% ipython --no-banner

In [1]: import numpy as np

In [2]: np.set_printoptions(suppress=True, linewidth=100)

In [3]: def rd(a):
   ...:     return np.round(a, 2) + 0
   ...: 

In [4]: E = np.loadtxt("layer18.csv", delimiter=",")

In [5]: E
Out[5]: 
array([[-2., -3., -3., -3.],
       [-3., -2., -3., -3.],
       [-3., -3., -2., -3.],
       [-3., -3., -3., -2.]])

In [6]: ev, V = np.linalg.eig(E)

In [7]: rd(np.sort(np.linalg.eigvals(E @ E)))
Out[7]: array([  1.,   1.,   1., 121.])

In [8]: rd(E @ V[:, 0] - ev[0] * V[:, 0])
Out[8]: array([0., 0., 0., 0.])

In [9]: rd(np.sort(np.linalg.eigvals(E.T)))
Out[9]: array([-11.,   1.,   1.,   1.])

In [10]: mat = np.load("data.npy")

In [11]: mat
Out[11]: 
array([[-4, -1,  0,  0, -3,  0,  1],
       [-1, -4,  1, -1,  0, -1,  0],
       [ 0,  1,  2, -1,  2, -3,  4],
       [ 0, -1, -1,  4,  1, -3, -3],
       [-3,  0,  2,  1,  4,  1, -1],
       [ 0, -1, -3, -3,  1,  4,  2],
       [ 1,  0,  4, -3, -1,  2,  4]])

In [12]: f, r1 = mat[1], mat[5]

In [13]: f @ r1
Out[13]: np.int64(0)

In [14]: pr = (f @ r1) / (f @ f) * f

In [15]: np.outer(f, r1)
Out[15]: 
array([[  0,   1,   3,   3,  -1,  -4,  -2],
       [  0,   4,  12,  12,  -4, -16,  -8],
       [  0,  -1,  -3,  -3,   1,   4,   2],
       [  0,   1,   3,   3,  -1,  -4,  -2],
       [  0,   0,   0,   0,   0,   0,   0],
       [  0,   1,   3,   3,  -1,  -4,  -2],
       [  0,   0,   0,   0,   0,   0,   0]])

In [16]: (r1 - pr) @ f
Out[16]: np.float64(0.0)

In [17]: r1 - pr
Out[17]: array([ 0., -1., -3., -3.,  1.,  4.,  2.])

In [18]: pr
Out[18]: array([-0., -0.,  0., -0.,  0., -0.,  0.])

In [19]: rd(np.linalg.norm(f + r1) ** 2 + np.linalg.norm(f - r1) ** 2)
Out[19]: np.float64(120.0)

In [20]: rng = np.random.default_rng(594443)

In [21]: out = mat + rng.integers(-2, 3, (7, 6)) @ rng.integers(-2, 3, (6, 7))

In [22]: out
Out[22]: 
array([[ -2,   4,   2,   3,  -6,  -4,   1],
       [ -8,  -1,   8,  -3,  -8,   7, -11],
       [  7,  -3,   4,   3,   6,  -5,   1],
       [  5,  -5, -10,   1,   6,  -8,   6],
       [ -7,  -1,  -4,   1,   3,   2,  -7],
       [  7,  -5,  -4,  -2,   6,   1,   5],
       [ -1,   3,  -1,  -4,  -5,   0,   2]])

In [23]: out - mat
Out[23]: 
array([[  2,   5,   2,   3,  -3,  -4,   0],
       [ -7,   3,   7,  -2,  -8,   8, -11],
       [  7,  -4,   2,   4,   4,  -2,  -3],
       [  5,  -4,  -9,  -3,   5,  -5,   9],
       [ -4,  -1,  -6,   0,  -1,   1,  -6],
       [  7,  -4,  -1,   1,   5,  -3,   3],
       [ -2,   3,  -5,  -1,  -4,  -2,  -2]])

In [24]: rd(np.linalg.svd(out - mat, compute_uv=False))
Out[24]: array([26.56, 13.48,  9.8 ,  8.52,  3.38,  0.18,  0.  ])

In [25]: np.abs(out - mat).sum(axis=1)
Out[25]: array([19, 46, 26, 40, 19, 24, 19])

In [26]: np.linalg.matrix_rank(out - mat, tol=1e-8)
Out[26]: np.int64(6)

In [27]: ev, V = np.linalg.eigh(mat)

In [28]: vec = np.array([2, 3, 5, 3, 4, 3, 0])

In [29]: rd(vec @ mat @ vec / (vec @ vec)), rd(ev[0]), rd(ev[-1])
Out[29]: (np.float64(0.31), np.float64(-5.73), np.float64(9.76))

In [30]: vec = np.array([-8, 8, -7, -4, -2, -8, -7])

In [31]: y = mat @ vec

In [32]: b, lr = np.zeros(7), 1 / np.linalg.norm(mat, 2) ** 2

In [33]: for i in range(12):
    ...:     b -= lr * mat.T @ (mat @ b - y)
    ...:     if i % 2 == 0: print(i, round(np.linalg.norm(mat @ b - y), 2))
    ...: 
0 36.22
2 26.9
4 21.1
6 17.26
8 14.73
10 13.06

In [34]: rd(b)
Out[34]: array([-5.5 ,  4.51, -6.36,  3.82, -2.19, -4.23, -2.35])

In [35]: [round(float(np.linalg.det(mat[:i, :i])), 2) + 0 for i in range(1, 8)]
Out[35]: [-4.0, 15.0, 34.0, 121.0, 376.0, -7585.0, -32404.0]

In [36]: try:
    ...:     np.linalg.cholesky(mat)
    ...: except np.linalg.LinAlgError as e:
    ...:     print("failed:", e)
    ...: 
failed: Matrix is not positive definite

In [37]: F = np.load("test0.npy")

In [38]: rd(F)
Out[38]: 
array([[ 7.42, -1.63, -0.27,  1.24,  0.56, -3.47, -1.05,  3.86,  3.51],
       [ 6.24, -1.41,  1.59,  0.4 ,  1.86, -4.88, -0.42,  1.89,  5.05],
       [ 1.94, -0.51,  4.09, -1.14,  3.33, -5.39,  0.79, -2.09,  5.73],
       [-5.4 ,  1.11,  4.05, -2.26,  2.54, -1.63,  1.75, -5.68,  1.91],
       [-1.92,  0.5 , -4.09,  1.15, -3.33,  5.39, -0.79,  2.1 , -5.73],
       [-7.53,  1.63,  1.7 , -1.76,  0.52,  1.99,  1.43, -4.97, -1.91],
       [ 6.84, -1.45, -3.05,  2.13, -1.63, -0.18, -1.68,  5.64, -0.01],
       [ 0.54, -0.03, -4.62,  1.71, -3.48,  4.71, -1.25,  3.71, -5.07],
       [-0.47,  0.19, -4.47,  1.5 , -3.46,  5.06, -1.08,  3.09, -5.41],
       [ 4.4 , -1.03,  3.  , -0.38,  2.75, -5.47,  0.18, -0.06,  5.74],
       [ 7.53, -1.63, -1.68,  1.76, -0.51, -2.01, -1.43,  4.97,  1.93],
       [ 3.45, -0.83,  3.5 , -0.7 ,  3.03, -5.53,  0.44, -0.91,  5.83],
       [-5.09,  1.17, -2.56,  0.12, -2.48,  5.34,  0.02, -0.6 , -5.58],
       [-7.53,  1.63,  1.69, -1.76,  0.51,  2.  ,  1.43, -4.97, -1.93],
       [ 3.78, -0.74, -4.55,  2.19, -3.09,  2.99, -1.66,  5.25, -3.31],
       [-6.51,  1.37,  3.37, -2.19,  1.91, -0.33,  1.72, -5.71,  0.55],
       [-7.19,  1.59, -0.28, -1.01, -0.95,  3.95,  0.88, -3.34, -4.02],
       [-7.5 ,  1.64,  0.54, -1.35, -0.36,  3.22,  1.13, -4.09, -3.24],
       [ 7.54, -1.65, -0.76,  1.43,  0.2 , -3.01, -1.19,  4.28,  3.  ],
       [ 7.06, -1.57,  0.53,  0.9 ,  1.13, -4.15, -0.8 ,  3.08,  4.25],
       [-4.38,  1.03, -3.01,  0.39, -2.75,  5.47, -0.19,  0.08, -5.74],
       [ 7.57, -1.64, -1.43,  1.67, -0.31, -2.3 , -1.37,  4.79,  2.24],
       [-5.15,  1.19, -2.51,  0.09, -2.45,  5.33,  0.04, -0.66, -5.56],
       [-7.23,  1.6 , -0.21, -1.04, -0.9 ,  3.89,  0.9 , -3.41, -3.96],
       [ 4.65, -0.94, -4.33,  2.25, -2.84,  2.31, -1.72,  5.52, -2.62],
       [ 7.3 , -1.56, -2.38,  1.97, -1.07, -1.14, -1.57,  5.37,  1.01],
       [-6.19,  1.4 , -1.63, -0.38, -1.89,  4.9 ,  0.4 , -1.83, -5.08]])

In [39]: # rank 2

In [40]: def softmax(z):
    ...:     e = np.exp(z - z.max(axis=-1, keepdims=True))
    ...:     return e / e.sum(axis=-1, keepdims=True)
    ...: 

In [41]: rd(softmax(F).sum(axis=1))
Out[41]: 
array([1., 1., 1., 1., 1., 1., 1., 1., 1., 1., 1., 1., 1., 1., 1., 1., 1., 1., 1., 1., 1., 1., 1.,
       1., 1., 1., 1.])

In [42]: rd(softmax(10 * F[2]))
Out[42]: array([0., 0., 0., 0., 0., 0., 0., 0., 1.])

In [43]: S = F @ F.T / np.sqrt(9)

In [44]: softmax(S).round(6).argmax(axis=1)
Out[44]: 
array([ 0,  1,  2,  3,  4,  5,  6,  7,  8,  9, 10, 11, 12, 13, 14, 15, 16, 17, 18, 19, 20, 21, 22,
       23, 24, 25, 26])
